$ python -q
>>> import numpy as np
>>> import numpy.linalg as la
>>> np.set_printoptions(precision=3, suppress=True, linewidth=200)
>>> A = np.load("data.npy")
>>> print(A)
[[ 0.787 -0.714 -0.99   1.24  -1.075]
 [ 0.7   -0.6   -1.     1.2   -1.1  ]
 [ 1.9    0.3    0.7   -0.3    0.2  ]]
>>> Uu, sv, Vh = la.svd(A, full_matrices=False)
>>> print(np.round(Uu.T @ Uu, 3) + 0)
[[1. 0. 0.]
 [0. 1. 0.]
 [0. 0. 1.]]
>>> print(np.abs(Vh[0]))
[0.334 0.307 0.466 0.568 0.505]
>>> print(np.abs(Uu[:, 0]).round(6).argmax())
0
>>> print((sv > 1e-8).sum())
3
>>> print(la.matrix_rank(A, rtol=0.1))
2
>>> print(np.argsort(-la.norm(A, axis=0).round(6), kind="stable")[:3])
[0 3 2]
>>> print(round(float(la.norm(A, 2) / la.norm(A)), 3))
0.826
>>> print([round(float(x), 3) for x in la.svd(A, compute_uv=False)[:3]])
[3.049, 2.079, 0.083]
>>> C2 = A.T @ A
>>> print(la.matrix_rank(C2))
3
>>> print((A @ A.T).shape)
(3, 3)
>>> print(la.svd(A, compute_uv=False) ** 2)
[9.295 4.32  0.007]
>>> Uu, sv, Vh = la.svd(A)
>>> print(sv)
[3.049 2.079 0.083]
>>> A2 = Uu[:, :2] @ np.diag(sv[:2]) @ Vh[:2]
>>> print(la.matrix_rank(A, rtol=0.05))
2
>>> print(round(la.norm(A - A2) / la.norm(A), 3))
0.023
>>> t = np.radians(180)
>>> r_ = np.eye(5)
>>> r_[2, 2] = r_[4, 4] = np.cos(t)
>>> r_[2, 4], r_[4, 2] = -np.sin(t), np.sin(t)
>>> print(r_.round(3) + 0)
[[ 1.  0.  0.  0.  0.]
 [ 0.  1.  0.  0.  0.]
 [ 0.  0. -1.  0.  0.]
 [ 0.  0.  0.  1.  0.]
 [ 0.  0.  0.  0. -1.]]
>>> A2 = A @ r_.T
>>> print(np.abs(A2 - A).max(axis=0))
[0.  0.  2.  0.  2.2]
>>> print(round(la.det(r_), 3), np.trace(r_))
1.0 1.0
>>> print(np.allclose(la.norm(A, axis=1), la.norm(A2, axis=1)))
True
>>> print(la.svd(A, compute_uv=False), la.svd(A2, compute_uv=False))
[3.049 2.079 0.083] [3.049 2.079 0.083]
>>> M = np.load("run17.npy")
>>> print(M)
[[ 1.  -0.4 -3.2]
 [-1.   1.  -0.6]
 [ 1.4  1.3  1.7]
 [-0.8  0.2  0.3]
 [-0.3  1.4 -0.5]]
>>> A2 = np.array([[7, 1], [7, 5], [0, 0]])
>>> print(np.einsum("ik,kj->ij", M, A2))
[[ 4.2 -1. ]
 [ 0.   4. ]
 [18.9  7.9]
 [-4.2  0.2]
 [ 7.7  6.7]]
>>> print(A2.T @ M.T)
[[ 4.2  0.  18.9 -4.2  7.7]
 [-1.   4.   7.9  0.2  6.7]]
>>> print(M @ A2)
[[ 4.2 -1. ]
 [ 0.   4. ]
 [18.9  7.9]
 [-4.2  0.2]
 [ 7.7  6.7]]
>>> print(np.einsum("ij->j", M))
[ 0.3  3.5 -2.3]
>>> print(np.einsum("ik,kj->ji", M, A2))
[[ 4.2  0.  18.9 -4.2  7.7]
 [-1.   4.   7.9  0.2  6.7]]
>>> print(la.matrix_rank(np.vstack([M, A2.T])))
3
>>> A2 = np.c_[M[:, :1] @ np.array([[0]]), np.array([3, 3, 3, 2, 2])]
>>> print(A2)
[[0. 3.]
 [0. 3.]
 [0. 3.]
 [0. 2.]
 [0. 2.]]
>>> print(la.matrix_rank(np.c_[M, A2]))
4
>>> print(la.norm(la.qr(M)[0].T @ A2, axis=0) ** 2 / ((A2 ** 2).sum(axis=0) + 1e-12))
[0.    0.755]
>>> feats = np.load("w.npy")
>>> print(feats)
[[ 0.9 -0.8  0.7 -0.4  1.1 -0.3]
 [ 0.6 -0.7  0.1 -0.9 -1.  -0.3]
 [ 1.6 -0.7  0.3 -0.7 -0.4 -1. ]]
>>> print(la.norm(feats, axis=1))
[1.844 1.661 2.189]
>>> print(round(float(la.norm(feats[2] - feats[1])), 3))
1.389
>>> print(feats[2] @ feats[1])
2.81
>>> print(la.norm(feats, axis=0))
[1.931 1.273 0.768 1.208 1.539 1.086]
>>> print(round(la.norm(feats) ** 2 / la.norm(feats, 2) ** 2, 3))
1.387
>>> A2 = feats / la.norm(feats, axis=1, keepdims=True)
>>> C2 = A2 @ A2.T
>>> print((np.abs(C2) > 0.9).astype(int))
[[1 0 0]
 [0 1 0]
 [0 0 1]]
>>> x0 = np.array([3, 5, 4, 4, 4, 3])
>>> h1 = np.maximum(feats @ x0, 0)
>>> print(feats * (h1 > 1e-9)[:, None])
[[ 0.9 -0.8  0.7 -0.4  1.1 -0.3]
 [ 0.  -0.   0.  -0.  -0.  -0. ]
 [ 0.  -0.   0.  -0.  -0.  -0. ]]
>>> print(h1)
[3.4 0.  0. ]
>>> print(np.flatnonzero(h1 > 1e-9))
[0]
>>> print(np.tanh(feats @ x0))
[ 0.998 -1.    -1.   ]
>>> print(np.maximum(feats @ (3 * x0), 0))
[10.2  0.   0. ]
>>> J = np.load("a.npy")
>>> print(J)
[[ 7  0  0]
 [ 1 -6  0]
 [ 3 -6 -9]]
>>> # triangular
>>> x0 = np.array([3, 3, 1])
>>> target = J @ x0
>>> c, lr = np.zeros(3), 1 / la.norm(J, 2) ** 2
>>> for i in range(8):
...     c -= lr * J.T @ (J @ c - target)
...     if i % 2 == 0: print(i, round(la.norm(J @ c - target), 3))
... 
0 18.823
2 9.659
4 5.182
6 2.964
>>> print(round(float(la.cond(J)), 3))
2.557
>>> Q, evecs = la.qr(M[:, :1])[0], la.qr(M[:, 1:])[0]
>>> sv = la.svd(Q.T @ evecs, compute_uv=False)
>>> print(round(float(la.norm(Q @ Q.T - evecs @ evecs.T, 2)), 3))
1.0
>>> print(sv)
[0.045]
>>> A2 = J / np.sqrt((J ** 2).mean(axis=1, keepdims=True))
>>> print(la.matrix_rank(J - J.mean(axis=1, keepdims=True)))
2
>>> A2 = la.inv(J)
>>> print(round(float(la.cond(J)), 3))
2.557
>>> print(A2)
[[ 0.143  0.     0.   ]
 [ 0.024 -0.167 -0.   ]
 [ 0.032  0.111 -0.111]]
>>> print(round(float(la.det(J) * la.det(A2)), 3))
1.0
>>> P = np.triu(np.array([[-2, 0, -1], [2, 2, 1], [-1, 0, 3]]), 1) + np.eye(3)
>>> A2 = P @ J @ la.inv(P)
>>> print(P @ J - J @ P)
[[-3.  6. 16.]
 [ 3. -6. -2.]
 [ 0.  0.  9.]]
>>> print(np.poly(A2))
[   1.    8.  -51. -378.]
>>> print(A2)
[[  4.   6.   7.]
 [  4. -12.   7.]
 [  3.  -6.   0.]]
>>> mat = np.loadtxt("mat.csv", delimiter=",")
>>> print(mat)
[[0. 2. 0.]
 [2. 0. 2.]
 [0. 2. 4.]]
>>> f = np.array([6, -5, -2])
>>> A2 = mat + np.outer(f, np.eye(3)[2])
>>> print(A2)
[[ 0.  2.  6.]
 [ 2.  0. -3.]
 [ 0.  2.  2.]]
>>> rng = np.random.default_rng(805)
>>> z = rng.permutation(3)
>>> A2 = mat[:, z] * rng.choice([-1, 1], 3)
>>> print(A2)
[[-2. -0.  0.]
 [-0. -2.  2.]
 [-2. -0.  4.]]
>>> Uu, _, Vh = la.svd(mat.T @ A2)
>>> print(z)
[1 0 2]
>>> print(la.eigvals(mat))
[-2.34   1.378  4.962]
>>> print(np.kron(np.eye(2, dtype=int), mat))
[[0. 2. 0. 0. 0. 0.]
 [2. 0. 2. 0. 0. 0.]
 [0. 2. 4. 0. 0. 0.]
 [0. 0. 0. 0. 2. 0.]
 [0. 0. 0. 2. 0. 2.]
 [0. 0. 0. 0. 2. 4.]]
>>> print(np.einsum("ij,ji->", mat, mat))
32.0
>>> x0 = np.array([5, 5, 9])
>>> target = mat @ x0
>>> print(target)
[10. 28. 46.]
>>> print(la.solve(mat, -2 * target))
[-10. -10. -18.]
>>> Q, r_ = la.qr(mat)
>>> print(Q.shape, r_.shape)
(3, 3) (3, 3)
>>> print(abs(r_[0, 0]), round(float(la.norm(mat[:, 0])), 3))
2.0 2.0
>>> print(r_)
[[-2.     0.    -2.   ]
 [ 0.     2.828  2.828]
 [ 0.     0.     2.828]]
>>> m1 = np.loadtxt("case2.csv", delimiter=",")
>>> print(m1)
[[2. 1. 2. 1.]
 [0. 2. 0. 2.]
 [2. 1. 2. 1.]
 [0. 2. 0. 2.]]
>>> # rows 0 and 2 are equal
>>> print(np.round(np.abs(la.eigvals(m1)).max(), 3))
4.0
>>> print(round(float(la.det(m1)), 3))
0.0
>>> print(np.allclose(m1 @ m1.T, m1.T @ m1))
False
>>> print(la.matrix_power(m1, 4))
[[128. 256. 128. 256.]
 [  0. 128.   0. 128.]
 [128. 256. 128. 256.]
 [  0. 128.   0. 128.]]
>>> print(np.trace(m1))
8.0
>>> print((m1 + m1.T) / 2)
[[2.  0.5 2.  0.5]
 [0.5 2.  0.5 2. ]
 [2.  0.5 2.  0.5]
 [0.5 2.  0.5 2. ]]
>>> Uu, sv, Vh = la.svd(m1)
>>> evecs = Vh[:(sv > 1e-8).sum()]
>>> x0 = m1[3] + 5 * m1[0] + rng.integers(2) * np.eye(4)[0]
>>> print(x0)
[10.  7. 10.  7.]
>>> print(np.allclose(evecs.T @ evecs @ x0, x0))
True
>>> print(np.round(la.norm(x0 - evecs.T @ evecs @ x0), 3))
0.0
>>> Q, _ = la.qr(np.array([[0.8, 0.3, 0.1, -0.4, -0.8, 0.2],
...     [0.5, -0.1, 0.4, 1.3, 0.5, -0.6],
...     [0.5, -0.2, -0.6, -0.7, -0.8, -1.5],
...     [-0.4, 0.5, -1.0, -1.4, -0.8, 0.9],
...     [-1.7, -1.9, 1.5, -0.8, -1.2, 0.7],
...     [-0.5, 0.9, -0.2, -0.3, 0.1, -1.8]]))
>>> arr = -3 * Q
>>> print(arr)
[[ 1.139  0.303 -0.894  2.526 -0.372  0.54 ]
 [ 0.712  0.671 -0.923 -1.158 -2.392  0.359]
 [ 0.712  0.839  1.806  0.511 -0.783 -1.911]
 [-0.569 -1.241  1.747  0.519 -1.213  1.53 ]
 [-2.42   1.471 -0.285  0.749 -0.573 -0.09 ]
 [-0.712 -2.012 -0.976  0.435 -0.851 -1.605]]
>>> print(round(float(arr[:, 4] @ arr[:, 1]), 3))
0.0
>>> E = np.loadtxt("out5.csv", delimiter=",")
>>> print(E)
[[-0.158  0.106 -0.397  0.703  0.555 -0.062]
 [-0.396 -0.478  0.515  0.236 -0.013 -0.542]
 [ 0.238 -0.042 -0.026 -0.538  0.693 -0.413]
 [ 0.04   0.736  0.028  0.076 -0.274 -0.612]
 [ 0.673 -0.431 -0.341  0.225 -0.292 -0.331]
 [-0.554 -0.177 -0.678 -0.322 -0.226 -0.218]]
>>> A2 = la.inv(E)
>>> print(round(la.slogdet(E)[0], 3))
-1.0
>>> print(np.round(E @ A2, 3) + 0)
[[1. 0. 0. 0. 0. 0.]
 [0. 1. 0. 0. 0. 0.]
 [0. 0. 1. 0. 0. 0.]
 [0. 0. 0. 1. 0. 0.]
 [0. 0. 0. 0. 1. 0.]
 [0. 0. 0. 0. 0. 1.]]
>>> print(la.det(E) * A2)
[[ 0.158  0.396 -0.238 -0.04  -0.673  0.554]
 [-0.106  0.478  0.042 -0.736  0.431  0.177]
 [ 0.397 -0.515  0.026 -0.028  0.341  0.678]
 [-0.703 -0.236  0.538 -0.076 -0.225  0.322]
 [-0.555  0.013 -0.693  0.274  0.292  0.226]
 [ 0.062  0.542  0.413  0.612  0.331  0.218]]
>>> print((np.abs(A2) > 1e-9).astype(int))
[[1 1 1 1 1 1]
 [1 1 1 1 1 1]
 [1 1 1 1 1 1]
 [1 1 1 1 1 1]
 [1 1 1 1 1 1]
 [1 1 1 1 1 1]]
>>> print(np.allclose(A2, E.T))
True
>>> print(np.round(np.trace(E), 3))
-1.096
>>> print(np.allclose(E, E.T))
False
>>> f = np.array([5, 5, 1, 3, 4, 2])
>>> A2 = E + np.outer(f, np.eye(6)[3])
>>> print(la.matrix_rank(la.inv(A2) - la.inv(E), tol=1e-8))
1
>>> print(la.matrix_rank(A2 - E))
1
>>> x0 = np.array([3, 1, 2, -3, -2, 2])
>>> target = E @ x0
>>> print(target)
[-4.506 -2.402  0.021  0.005  0.153 -2.214]
>>> print(la.solve(E, target))
[ 3.  1.  2. -3. -2.  2.]
>>> print(np.round(la.solve(E.T, E[0]), 3) + 0)
[1. 0. 0. 0. 0. 0.]
>>> print(la.norm(E, axis=0))
[1. 1. 1. 1. 1. 1.]
>>> print(np.round(E.T @ E, 3) + 0)
[[1. 0. 0. 0. 0. 0.]
 [0. 1. 0. 0. 0. 0.]
 [0. 0. 1. 0. 0. 0.]
 [0. 0. 0. 1. 0. 0.]
 [0. 0. 0. 0. 1. 0.]
 [0. 0. 0. 0. 0. 1.]]
>>> print(la.svd(E, compute_uv=False))
[1. 1. 1. 1. 1. 1.]
>>> print(round(float(E[:, 4] @ E[:, 1]), 3))
0.0
